>>> import numpy as np
>>> import numpy.linalg as la
>>> np.set_printoptions(precision=2, suppress=True, linewidth=160)
>>> feats = np.load("data.npy")
>>> print(feats)
[[ 1.21 -3.02  1.58  2.44]
 [ 0.21  0.54 -0.9  -0.87]
 [-0.98  3.28 -2.2  -2.99]
 [-0.49 -0.1   0.82  0.62]]
>>> x0 = np.array([1, -3, -2, 3])
>>> print(np.einsum("ij,j->i", feats, x0))
[ 14.43  -2.22 -15.39   0.03]
>>> print(feats * x0)
[[ 1.21  9.06 -3.16  7.32]
 [ 0.21 -1.62  1.8  -2.61]
 [-0.98 -9.84  4.4  -8.97]
 [-0.49  0.3  -1.64  1.86]]
>>> print((feats @ x0).argmax())
0
>>> print(la.norm(feats @ x0) <= la.norm(feats, 2) * la.norm(x0) + 1e-9)
True
>>> print(feats.shape)
(4, 4)
>>> print(np.round(la.svd(feats, compute_uv=False), 2) + 0)
[6.8  1.23 0.   0.  ]
>>> print(np.abs(feats).max())
3.28
>>> print(feats.sum(axis=1))
[ 2.21 -1.02 -2.89  0.85]
>>> print(round(float(la.norm(feats)), 2))
6.91
>>> print(la.lstsq(feats[:-1].T, feats[-1])[2])
2
>>> print(round(np.trace(la.pinv(feats) @ feats), 2))
2.0
>>> print(np.abs(np.diag(la.qr(feats)[1])) > 1e-9)
[ True  True False False]
>>> r = la.matrix_rank(feats)
>>> print(r)
2
>>> null = la.svd(feats)[2][r:].T
>>> print([int(la.matrix_rank(feats[:i])) for i in range(1, len(feats) + 1)])
[1, 2, 2, 2]
>>> print(np.round(feats @ null, 2) + 0)
[[0. 0.]
 [0. 0.]
 [0. 0.]
 [0. 0.]]
>>> print([int(la.matrix_rank(feats[:, :j + 1])) for j in range(4)])
[1, 2, 2, 2]
>>> print(la.matrix_rank(feats.T @ feats), la.matrix_rank(feats @ feats.T))
2 2
>>> print(null @ null.T)
[[ 0.49  0.39  0.31  0.04]
 [ 0.39  0.43  0.06  0.3 ]
 [ 0.31  0.06  0.49 -0.39]
 [ 0.04  0.3  -0.39  0.6 ]]
>>> proj = np.triu(np.array([[8, -2, 0, -9], [8, 4, -6, 0], [-2, -4, 3, -5], [-1, -1, 9, -1]]), 1) + np.eye(4)
>>> out = proj @ feats @ la.inv(proj)
>>> print(np.round(np.poly(out), 2) + 0)
[ 1.   -0.17  5.22  0.    0.  ]
>>> X = np.load("out3.npy")
>>> print(X)
[[0 7 0 7 2]
 [7 0 7 0 7]
 [0 7 0 7 0]
 [7 0 7 0 7]
 [2 7 0 7 0]]
>>> out = np.array([[0, 1], [2, 1]])
>>> cent = np.kron(out, feats)
>>> print(cent.shape)
(8, 8)
>>> print(round(float(la.norm(X[3] - X[2])), 2))
15.65
>>> print(la.norm(X, axis=1).argmax())
1
>>> print(round(la.norm(X, 2), 2))
17.85
>>> print(round(float(la.norm(X, 1)), 2), round(float(la.norm(X, np.inf)), 2))
21.0 21.0
>>> print(round(la.norm(X, "nuc"), 2))
37.04
>>> print(np.argsort(-la.norm(X, axis=0).round(6), kind="stable")[:3])
[1 3 0]
>>> print(la.cond(X) > 100)
True
>>> arr = np.loadtxt("m.csv", delimiter=",")
>>> print(arr)
[[-1.  3.  4.  0.  5.]
 [ 0. -3. -2.  0. -1.]
 [ 0.  3.  1. -2.  2.]
 [ 0.  1. -2. -2.  0.]
 [ 0.  0. -2.  0.  3.]]
>>> print(np.einsum("ii->", arr))
-2.0
>>> print(np.round(la.det(arr[::-1]), 2))
-46.0
>>> print(np.einsum("ij,ji->", arr, arr))
12.0
>>> print(la.eigvals(arr))
[-1.  +0.j   -2.43+1.53j -2.43-1.53j  1.93+1.35j  1.93-1.35j]
>>> print(round(float(la.det(arr.T)), 2))
-46.0
>>> rng = np.random.default_rng(961558)
>>> labels = rng.permutation(5)
>>> print(labels)
[4 3 1 2 0]
>>> out = arr[labels][:, labels]
>>> print(np.sort(np.abs(la.eigvals(out))))
[1.   2.36 2.36 2.88 2.88]
>>> print(np.diag(out))
[ 3. -2. -3.  1. -1.]
>>> print(round(float(la.det(out)), 2), np.round(la.det(arr[labels]), 2))
-46.0 46.0
>>> print(out)
[[ 3.  0.  0. -2.  0.]
 [ 0. -2.  1. -2.  0.]
 [-1.  0. -3. -2.  0.]
 [ 2. -2.  3.  1.  0.]
 [ 5.  0.  3.  4. -1.]]
>>> print(np.allclose(out, arr))
False
>>> labels = rng.permutation(5)
>>> out = arr[:, labels] * rng.choice([-1, 1], 5)
>>> print(out)
[[ 4.  3. -5. -1.  0.]
 [-2. -3.  1.  0.  0.]
 [ 1.  3. -2.  0. -2.]
 [-2.  1. -0.  0. -2.]
 [-2.  0. -3.  0.  0.]]
>>> U, _, vt = la.svd(arr.T @ out)
>>> print(labels)
[2 1 4 0 3]
>>> print(np.round(U @ vt, 2) + 0)
[[ 0.  0.  0.  1.  0.]
 [ 0.  1.  0.  0.  0.]
 [ 1.  0.  0.  0.  0.]
 [ 0.  0.  0.  0.  1.]
 [ 0.  0. -1.  0.  0.]]
>>> U, sv, vt = la.svd(arr, full_matrices=False)
>>> print(sv)
[8.64 4.17 3.42 1.11 0.34]
>>> print(np.round(U.T @ U, 2) + 0)
[[1. 0. 0. 0. 0.]
 [0. 1. 0. 0. 0.]
 [0. 0. 1. 0. 0.]
 [0. 0. 0. 1. 0.]
 [0. 0. 0. 0. 1.]]
>>> print(np.abs(vt[0]))
[0.09 0.56 0.49 0.09 0.65]
>>> print(np.round(U.T @ arr @ vt.T, 2) + 0)
[[8.64 0.   0.   0.   0.  ]
 [0.   4.17 0.   0.   0.  ]
 [0.   0.   3.42 0.   0.  ]
 [0.   0.   0.   1.11 0.  ]
 [0.   0.   0.   0.   0.34]]
>>> print(round(float(np.sqrt((sv ** 2).sum())), 2), np.round(la.norm(arr), 2))
10.25 10.25
>>> print(sv / sv[0])
[1.   0.48 0.4  0.13 0.04]
>>> print(np.abs(U[:, 0]).round(6).argmax())
0
>>> print(np.cumsum(sv ** 2) / np.sum(sv ** 2))
[0.71 0.88 0.99 1.   1.  ]
>>> J = np.load("layer13.npy")
>>> print(J)
[[ 49.78  47.18 -44.41 -58.28]
 [ 46.15  42.64 -38.73 -52.34]
 [ 45.53  41.87 -37.76 -51.33]
 [ 45.31  41.59 -37.43 -50.97]
 [ 45.11  41.35 -37.13 -50.66]
 [ 34.83  29.11 -22.42 -34.87]
 [ 26.21  19.62 -11.87 -22.95]
 [ 19.16  12.59  -4.87 -14.39]
 [ 15.41   9.2   -1.94 -10.39]
 [ 15.06   8.9   -1.69 -10.04]
 [  1.28   0.27   0.79  -0.52]
 [  0.42   0.08   0.28  -0.19]
 [  0.09   0.01   0.06  -0.04]
 [ -1.96  -1.56   2.59   6.23]
 [ -1.99  -2.52   5.13   9.03]
 [ -2.    -3.34   7.29  11.28]
 [ -2.03  -7.76  18.5   22.19]
 [ -3.49 -29.26  69.23  68.38]]
>>> d = la.norm(J[:, None] - J[None], axis=-1)
>>> print(d.mean(axis=1).argmax())
17
>>> print(d.shape)
(18, 18)
>>> print(np.flatnonzero(d[16] < d.mean() / 2))
[13 14 15 16]
>>> print(np.unravel_index(d.round(6).argmax(), d.shape))
(np.int64(0), np.int64(17))
>>> E = np.load("mat.npy")
>>> print(E)
[[ 1.01  2.    1.02 -0.98]
 [ 1.01  2.    1.   -0.98]
 [ 1.01  2.01  1.03 -1.03]
 [ 1.01  1.99  1.01 -0.97]
 [ 1.    1.99  0.97 -0.99]
 [ 0.99  2.02  1.   -1.01]
 [ 0.99  2.01  1.01 -1.01]
 [ 1.02  2.01  1.01 -1.03]
 [ 1.    2.01  1.03 -0.99]
 [ 1.    1.98  1.   -1.  ]
 [ 0.98  2.01  1.02 -1.03]
 [-1.96  0.98  1.02 -2.  ]
 [-1.99  0.97  1.01 -2.02]
 [-1.98  0.99  0.97 -1.99]
 [-2.03  1.    0.97 -2.02]
 [-2.    0.99  0.98 -2.01]
 [-2.04  1.01  0.99 -2.02]
 [-2.01  1.    1.   -1.99]
 [-2.01  1.04  1.02 -2.  ]
 [-2.03  0.98  0.99 -1.97]
 [-2.04  0.99  1.01 -1.99]
 [-1.97  1.    0.98 -2.01]]
>>> Xs = (E - E.mean(axis=0)) / E.std(axis=0)
>>> print(np.argwhere(np.abs(Xs) > 2))
[]
>>> print(Xs.std(axis=0))
[1. 1. 1. 1.]
>>> coef = la.lstsq(np.delete(Xs, 3, axis=1), Xs[:, 3])[0]
>>> print(np.round(1 - np.var(Xs[:, 3] - np.delete(Xs, 3, axis=1) @ coef), 2))
1.0
